>>> import numpy as np
>>> np.set_printoptions(suppress=True, linewidth=100)
>>> W2 = np.array([[1, 2, 2], [2, 3, 0], [0, 3, 0]])
>>> rng = np.random.default_rng(64114)
>>> M = (rng.random((11, 3)) < 0.25) @ W2
>>> M
array([[1, 2, 2],
       [0, 0, 0],
       [0, 0, 0],
       [1, 5, 2],
       [3, 5, 2],
       [0, 0, 0],
       [1, 2, 2],
       [0, 0, 0],
       [0, 0, 0],
       [2, 3, 0],
       [0, 0, 0]])
>>> # rows 1 and 2 are equal
>>> other = np.array([[-1, 1], [0, 0], [2, -1]])
>>> print(np.einsum("ij,ij->i", M, M))
[ 9  0  0 30 38  0  9  0  0 13  0]
>>> M @ other
array([[ 3, -1],
       [ 0,  0],
       [ 0,  0],
       [ 3, -1],
       [ 1,  1],
       [ 0,  0],
       [ 3, -1],
       [ 0,  0],
       [ 0,  0],
       [-2,  2],
       [ 0,  0]])
>>> np.einsum("ij->j", M)
array([ 8, 17,  8])
>>> np.einsum("ik,kj->ji", M, other)
array([[ 3,  0,  0,  3,  1,  0,  3,  0,  0, -2,  0],
       [-1,  0,  0, -1,  1,  0, -1,  0,  0,  2,  0]])
>>> np.einsum("ik,kj->ij", M, other)
array([[ 3, -1],
       [ 0,  0],
       [ 0,  0],
       [ 3, -1],
       [ 1,  1],
       [ 0,  0],
       [ 3, -1],
       [ 0,  0],
       [ 0,  0],
       [-2,  2],
       [ 0,  0]])
>>> np.vstack([M, other.T]).shape
(13, 3)
>>> np.linalg.matrix_rank(M @ other)
np.int64(2)
>>> labels = M[:, 0] > np.median(M[:, 0])
>>> r0 = M[labels].mean(axis=0) - M[~labels].mean(axis=0)
>>> (((M - M.mean(axis=0)) @ r0 > 0) == labels).mean()
np.float64(1.0)
>>> ((M - M.mean(axis=0)) @ r0 > 0).astype(int)
array([1, 0, 0, 1, 1, 0, 1, 0, 0, 1, 0])
>>> C2 = np.cov(M, rowvar=False)
>>> np.argwhere(np.triu(np.abs(np.corrcoef(M.T)) > 0.8, 1))
array([[0, 1]])
>>> np.round(np.polyfit(M[:, 1], M[:, 2], 1), 1)
array([0.4, 0.1])
>>> print(np.round(np.corrcoef(M.T), 1))
[[1.  0.9 0.6]
 [0.9 1.  0.8]
 [0.6 0.8 1. ]]
>>> E = np.load("x.npy")
>>> E
array([[ -0.3,  -0.4, -20.3],
       [ -0.1,   0.4,  10.3],
       [  0.5,  -0.5,  36.6],
       [  0.5,   4.3,   7.2],
       [ -0.9,   0.6,  11.6],
       [ -0.8,   6. ,   6. ],
       [  1.5,   4.5,  37.4],
       [  0.5,   0. , -24.6],
       [ -0.8,  -1.1,  38.2],
       [ -1.6,   4.5,  -3.4],
       [ -0.9,   7.2,   4.9],
       [  0.6,   0.8,  -0.9],
       [  0.2,   6.8,  28.4],
       [  0.5,   3.3,  13.7],
       [  0.5,  -2.1,  -2. ],
       [ -1.2,  -3. ,  -6.5],
       [  0. ,  -1.2,  16.2]])
>>> # column 2 is much longer than the rest
>>> other = np.array([[-6, -2, 7], [7, 8, 4], [-2, -6, 6]])
>>> np.vstack([E, other.T]).shape
(20, 3)
>>> print(np.linalg.matrix_rank(np.vstack([E, other.T])))
3
>>> x = np.array([-3, 0, -3])
>>> target = E @ x
>>> print(np.round(np.linalg.lstsq(E, target)[0], 1) + 0)
[-3.  0. -3.]
>>> print(target.round(1))
[  61.8  -30.6 -111.3  -23.1  -32.1  -15.6 -116.7   72.3 -112.2   15.   -12.     0.9  -85.8  -42.6
    4.5   23.1  -48.6]
>>> np.round(np.linalg.solve(E.T @ E, E.T @ target), 1) + 0
array([-3.,  0., -3.])
>>> target = target + 0.1 * rng.normal(size=17)
>>> target.round(1)
array([  61.7,  -30.6, -111.3,  -23.2,  -32.2,  -15.7, -116.7,   72.5, -112.4,   15. ,  -12.3,
          0.9,  -85.7,  -42.5,    4.5,   23.2,  -48.6])
>>> c, *_ = np.linalg.lstsq(E, target)
>>> print(round(float(np.linalg.norm(target - E @ c)), 1))
0.4
>>> c.round()
array([-3., -0., -3.])
>>> np.round(E.T @ (target - E @ c), 1) + 0
array([0., 0., 0.])
>>> print([round(float(np.linalg.norm(np.linalg.solve(E.T @ E + lam * np.eye(3), E.T @ target))), 2) for lam in (0, 1, 10, 100)])
[4.2, 4.03, 3.37, 2.99]
>>> arr = np.load("dump.npy")
>>> print(arr)
[[ 3. -2.  0.  0.]
 [-1. -1.  0.  0.]
 [ 0.  0. -3. -3.]
 [ 0.  0.  3. -1.]]
>>> # 2 blocks once reordered
>>> q, R = np.linalg.qr(arr)
>>> print(np.round(q.T @ q, 1) + 0)
[[1. 0. 0. 0.]
 [0. 1. 0. 0.]
 [0. 0. 1. 0.]
 [0. 0. 0. 1.]]
>>> q.shape, R.shape
((4, 4), (4, 4))
>>> hat = np.triu(np.array([[1, 0, 0, 0], [0, 2, 1, 1], [2, 2, 2, 0], [2, 2, 2, 2]]), 1) + np.eye(4)
>>> other = hat @ arr @ np.linalg.inv(hat)
>>> np.round(np.linalg.det(other), 1)
np.float64(-60.0)
>>> np.round(np.poly(other), 1)
array([  1.,   2.,  -1., -44., -60.])
>>> hat @ arr - arr @ hat
array([[ 0.,  0.,  2.,  2.],
       [ 0.,  0.,  1., -3.],
       [ 0.,  0.,  0.,  0.],
       [ 0.,  0.,  0.,  0.]])
>>> mat = np.load("data.npy")
>>> mat
array([[0, 1],
       [1, 0]])
>>> ev, evecs = np.linalg.eig(mat)
>>> mat @ evecs[:, 0] - ev[0] * evecs[:, 0]
array([0., 0.])
>>> np.round(np.sort(np.linalg.eigvals(mat.T)), 1)
array([-1.,  1.])
>>> ev
array([ 1., -1.])
>>> mat.sum(axis=0)
array([1, 1])
>>> np.trace(mat @ mat @ mat) // 6
np.int64(0)
>>> Lm = np.diag(mat.sum(axis=1)) - mat
>>> np.round(np.linalg.eigvalsh(Lm), 1)
array([0., 2.])
>>> round(np.linalg.det(Lm[1:, 1:]))
1
>>> np.round(np.sort(np.abs(np.linalg.eigvals(mat))), 1)
array([1., 1.])
>>> (mat - mat.T) / 2
array([[0., 0.],
       [0., 0.]])
>>> (mat + mat.T) / 2
array([[0., 1.],
       [1., 0.]])
>>> np.trace(mat)
np.int64(0)
>>> np.allclose(mat, mat.T)
True
>>> r0 = np.array([-2, 1])
>>> other = mat + np.outer(r0, np.eye(2)[1])
>>> np.linalg.matrix_rank(other - mat)
np.int64(1)
>>> print(other)
[[ 0. -1.]
 [ 1.  1.]]
>>> print(np.round(np.linalg.det(other) / np.linalg.det(mat), 1), np.round(1 + np.linalg.solve(mat, r0)[1], 1))
-1.0 -1.0
>>> q, evecs = np.linalg.qr(other[:, :1])[0], np.linalg.qr(other[:, 1:])[0]
>>> sigma = np.linalg.svd(q.T @ evecs, compute_uv=False)
>>> np.round(np.degrees(np.arccos(sigma.clip(0, 1))), 1)
array([45.])
>>> sigma.round(1)
array([0.7])
